$ ipython --no-banner

In [1]: import numpy as np

In [2]: np.set_printoptions(suppress=True, linewidth=200)

In [3]: E = np.loadtxt("case7.csv", delimiter=",")

In [4]: E
Out[4]: 
array([[-2., -1.,  3.,  1., -1.,  0.],
       [-1.,  1.,  3.,  0., -3.,  0.],
       [ 3.,  0.,  1.,  3.,  2.,  0.],
       [-3.,  0.,  0., -2.,  2.,  0.],
       [ 3.,  1., -2.,  0.,  3.,  0.],
       [ 0.,  0.,  0.,  0.,  0.,  0.]])

In [5]: np.linalg.lstsq(E[:-1].T, E[-1])[2]
Out[5]: np.int32(5)

In [6]: print(round(float(np.trace(np.linalg.pinv(E) @ E)), 4))
5.0

In [7]: np.allclose(E[:-1].T @ np.linalg.lstsq(E[:-1].T, E[-1])[0], E[-1])
Out[7]: True

In [8]: np.unique(E.round(6), axis=0).shape
Out[8]: (6, 6)

In [9]: print(np.round(E @ np.linalg.pinv(E) @ E, 4) + 0)
[[-2. -1.  3.  1. -1.  0.]
 [-1.  1.  3.  0. -3.  0.]
 [ 3.  0.  1.  3.  2.  0.]
 [-3.  0.  0. -2.  2.  0.]
 [ 3.  1. -2.  0.  3.  0.]
 [ 0.  0.  0.  0.  0.  0.]]

In [10]: W1 = np.array([[-2, 0, -3, -1, 3, 0],
    ...:     [1, -3, 0, -5, 2, -2],
    ...:     [-3, 4, -5, 5, 1, 4],
    ...:     [-1, 5, -3, 5, 0, -1],
    ...:     [-1, -4, -4, 1, 5, 2],
    ...:     [-1, 5, 2, 5, 5, 3]])

In [11]: b = np.array([-1, 0, 2, -2, -2, 1])

In [12]: hid = np.maximum(E @ W1 + b, 0)

In [13]: print(np.round((hid > 0).mean(axis=0), 4))
[0.1667 0.5    0.5    0.5    0.3333 0.8333]

In [14]: hid
Out[14]: 
array([[ 0., 24.,  0., 24.,  0., 12.],
       [ 0., 21.,  2.,  6.,  0.,  5.],
       [ 0., 11.,  0., 17., 18.,  6.],
       [ 5.,  0.,  9.,  0.,  0.,  7.],
       [ 0.,  0.,  0.,  0., 22.,  0.],
       [ 0.,  0.,  2.,  0.,  0.,  1.]])

In [15]: basis = np.array([[-3, 2, 2],
    ...:     [2, 0, 1],
    ...:     [-1, 2, -3],
    ...:     [-3, 3, 3],
    ...:     [-3, 2, 2],
    ...:     [2, 3, -1]])

In [16]: print((hid @ basis).round(6).argmax(axis=1))
[1 1 1 1 1 1]

In [17]: np.linalg.cond(E) > 100
Out[17]: np.True_

In [18]: print(round(np.linalg.norm(E, 2) / np.linalg.norm(E), 4))
0.7564

In [19]: np.linalg.matrix_rank(E, rtol=0.1)
Out[19]: np.int64(4)

In [20]: A = np.load("dump.npy")

In [21]: A
Out[21]: 
array([[ 0.6858,  9.7374, -4.1821,  1.4441, -4.8605],
       [ 0.8036,  9.4465, -5.3149,  3.6828, -5.3827],
       [ 0.1264,  8.6083, -4.5944,  3.0464, -5.7624],
       [ 1.3425,  6.4387, -4.1127,  1.6052, -2.9374],
       [-1.5601, -8.9482,  1.2011,  6.5216, 15.2638],
       [ 0.6029, -7.1487,  0.2239,  5.3418, 14.196 ],
       [-1.3348,  9.1016, -3.8345,  2.4161, -5.5263],
       [ 0.306 ,  8.0001, -3.8054,  1.763 , -4.9488],
       [ 0.6074, 10.738 , -4.0308,  1.8564, -3.834 ],
       [ 0.4666,  8.2911, -4.0172,  0.9912, -4.7874],
       [-0.1128, -7.5083,  0.5706,  7.9593, 13.7367],
       [ 1.9399, -7.463 ,  1.7918,  8.0101, 14.9868]])

In [22]: basis = A[[7, 5]].astype(float)

In [23]: for _ in range(7):
    ...:     labels = np.linalg.norm(A[:, None] - basis, axis=-1).argmin(axis=1)
    ...:     basis = np.array([A[labels == j].mean(axis=0) for j in range(2)])
    ...: 

In [24]: print(labels)
[0 0 0 0 1 1 0 0 0 0 1 1]

In [25]: np.bincount(labels)
Out[25]: array([8, 4])

In [26]: labels = A[:, 0] > np.median(A[:, 0])

In [27]: f = A[labels].mean(axis=0) - A[~labels].mean(axis=0)

In [28]: print((((A - A.mean(axis=0)) @ f > 0) == labels).mean())
1.0

In [29]: np.argsort(-np.abs(f).round(6), kind="stable")
Out[29]: array([0, 1, 4, 2, 3])

In [30]: cov = np.cov(A, rowvar=False)

In [31]: print(cov.shape)
(5, 5)

In [32]: np.argsort(-A.std(axis=0).round(6), kind="stable")
Out[32]: array([4, 1, 2, 3, 0])

In [33]: np.argwhere(np.triu(np.abs(np.corrcoef(A.T)) > 0.8, 1))
Out[33]: 
array([[1, 2],
       [1, 3],
       [1, 4],
       [2, 3],
       [2, 4],
       [3, 4]])

In [34]: np.round(np.corrcoef(A.T), 4)
Out[34]: 
array([[ 1.    ,  0.0898, -0.0784, -0.0473, -0.0508],
       [ 0.0898,  1.    , -0.9754, -0.909 , -0.9917],
       [-0.0784, -0.9754,  1.    ,  0.8939,  0.9826],
       [-0.0473, -0.909 ,  0.8939,  1.    ,  0.9103],
       [-0.0508, -0.9917,  0.9826,  0.9103,  1.    ]])

In [35]: print(np.round(A.std(axis=0), 4))
[0.9451 7.8797 2.4973 2.4734 9.1336]
